$ python -q
>>> import numpy as np
>>> np.set_printoptions(suppress=True, linewidth=140)
>>> mat = np.array([[24, -1, -25], [-18, -13, 29], [2, -23, 15], [-17, 3, 16]])
>>> # null space of dimension 1
>>> print(np.abs(np.diag(np.linalg.qr(mat)[1])) > 1e-9)
[ True  True False]
>>> np.round(mat @ np.linalg.pinv(mat) @ mat, 2)
array([[ 24.,  -1., -25.],
       [-18., -13.,  29.],
       [  2., -23.,  15.],
       [-17.,   3.,  16.]])
>>> Uu, sig, Vt = np.linalg.svd(mat)
>>> evecs = Vt[:(sig > 1e-8).sum()]
>>> rng = np.random.default_rng(64)
>>> x0 = mat[1] + -1 * mat[0] + rng.integers(2) * np.eye(3)[1]
>>> print(x0)
[-42. -11.  54.]
>>> np.linalg.matrix_rank(np.vstack([mat, x0]))
np.int64(3)
>>> print(np.round(np.diag(evecs.T @ evecs), 2))
[0.57 0.79 0.63]
>>> np.allclose(evecs.T @ evecs @ x0, x0)
False
>>> rk = np.linalg.matrix_rank(mat)
>>> rk
np.int64(2)
>>> ns = np.linalg.svd(mat)[2][rk:].T
>>> [int(np.linalg.matrix_rank(mat[:i])) for i in range(1, len(mat) + 1)]
[1, 2, 2, 2]
>>> np.round(ns[:, 0] / ns[np.abs(ns[:, 0]).round(6).argmax(), 0], 2)
array([1.  , 0.69, 0.93])
>>> np.round(ns @ ns.T, 2)
array([[0.43, 0.3 , 0.4 ],
       [0.3 , 0.21, 0.28],
       [0.4 , 0.28, 0.37]])
>>> np.linalg.matrix_rank(mat.T @ mat), np.linalg.matrix_rank(mat @ mat.T)
(np.int64(2), np.int64(2))
>>> [int(np.linalg.matrix_rank(mat[:, :j + 1])) for j in range(3)]
[1, 2, 2]
>>> [int(np.linalg.matrix_rank(np.delete(mat, i, axis=0))) for i in range(4)]
[2, 2, 2, 2]
>>> np.allclose(mat @ ns, 0)
True
>>> t = np.radians(180)
>>> Rm = np.eye(3)
>>> Rm[1, 1] = Rm[0, 0] = np.cos(t)
>>> Rm[1, 0], Rm[0, 1] = -np.sin(t), np.sin(t)
>>> Rm.round(2) + 0
array([[-1.,  0.,  0.],
       [ 0., -1.,  0.],
       [ 0.,  0.,  1.]])
>>> out = mat @ Rm.T
>>> print(np.allclose(np.linalg.norm(mat, axis=1), np.linalg.norm(out, axis=1)))
True
>>> out = np.array([[0, 3], [1, 3]])
>>> W2 = np.array([[2, 2, 2], [-1, 3, 2], [1, -1, 3]])
>>> F = np.kron(out, W2)
>>> F
array([[ 0,  0,  0,  6,  6,  6],
       [ 0,  0,  0, -3,  9,  6],
       [ 0,  0,  0,  3, -3,  9],
       [ 2,  2,  2,  6,  6,  6],
       [-1,  3,  2, -3,  9,  6],
       [ 1, -1,  3,  3, -3,  9]])
>>> O, evecs = np.linalg.qr(F[:, :1])[0], np.linalg.qr(F[:, 1:])[0]
>>> sig = np.linalg.svd(O.T @ evecs, compute_uv=False)
>>> print(np.round(np.degrees(np.arccos(sig.clip(0, 1))), 2))
[36.01]
>>> (sig > 0.9).sum()
np.int64(0)
>>> sig.round(2)
array([0.81])
>>> f, v = F[4], F[5]
>>> f @ v
np.int64(20)
>>> pr = (f @ v) / (f @ f) * f
>>> np.round(v - pr, 2)
array([ 1.14, -1.43,  2.71,  3.43, -4.29,  8.14])
>>> np.outer(f, v)
array([[ -1,   1,  -3,  -3,   3,  -9],
       [  3,  -3,   9,   9,  -9,  27],
       [  2,  -2,   6,   6,  -6,  18],
       [ -3,   3,  -9,  -9,   9, -27],
       [  9,  -9,  27,  27, -27,  81],
       [  6,  -6,  18,  18, -18,  54]])
>>> X = np.load("data.npy")
>>> X
array([[-3.,  1.,  0.,  0.],
       [ 0., -3.,  1.,  0.],
       [ 0.,  0., -3.,  1.],
       [ 0.,  0.,  0., -3.]])
>>> # triangular: eigenvalues sit on the diagonal
>>> t3 = np.stack([X, 2 * X, X[::-1]])
>>> np.linalg.matrix_rank(t3)
array([4, 4, 4])
>>> print(t3.sum(axis=0))
[[-9.  3.  0. -3.]
 [ 0. -9.  0.  1.]
 [ 0. -3. -8.  3.]
 [-3.  1.  0. -9.]]
>>> np.round(np.linalg.det(t3), 2)
array([  81., 1296.,   81.])
>>> np.count_nonzero(X)
np.int64(7)
>>> X - X[0]
array([[ 0.,  0.,  0.,  0.],
       [ 3., -4.,  1.,  0.],
       [ 3., -1., -3.,  1.],
       [ 3., -1.,  0., -3.]])
>>> print(np.round(np.linalg.svd(X, compute_uv=False), 2))
[3.84 3.39 2.79 2.23]
>>> X.sum(axis=0)
array([-3., -2., -2., -2.])
>>> np.round(np.linalg.norm(X), 2)
np.float64(6.24)
>>> np.unravel_index(np.abs(X).argmax(), X.shape)
(np.int64(0), np.int64(0))
>>> np.linalg.matrix_rank(X)
np.int64(4)
>>> X.shape
(4, 4)
>>> np.diff(X, axis=0)
array([[ 3., -4.,  1.,  0.],
       [ 0.,  3., -4.,  1.],
       [ 0.,  0.,  3., -4.]])
>>> P = np.triu(np.array([[5, -8, -1, -1], [4, -3, 7, -5], [7, 7, 9, -1], [0, 6, -5, -4]]), 1) + np.eye(4)
>>> out = P @ X @ np.linalg.inv(P)
>>> print(out)
[[ -3.   1. -15. -11.]
 [  0.  -3.   1.   8.]
 [  0.   0.  -3.   1.]
 [  0.   0.   0.  -3.]]
>>> np.poly(out)
array([  1.,  12.,  54., 108.,  81.])
>>> P @ X - X @ P
array([[  0.,   0., -15.,   4.],
       [  0.,   0.,   0.,   8.],
       [  0.,   0.,   0.,   0.],
       [  0.,   0.,   0.,   0.]])
>>> np.linalg.matrix_rank(out)
np.int64(4)
>>> np.linalg.matrix_rank(out - out[0, 0] * np.eye(4))
np.int64(3)
>>> print(out @ out)
[[  9.  -6.  91.  59.]
 [  0.   9.  -6. -47.]
 [  0.   0.   9.  -6.]
 [  0.   0.   0.   9.]]
>>> np.prod(np.diag(out)), round(float(np.linalg.det(out)), 2)
(np.float64(81.0), 81.0)
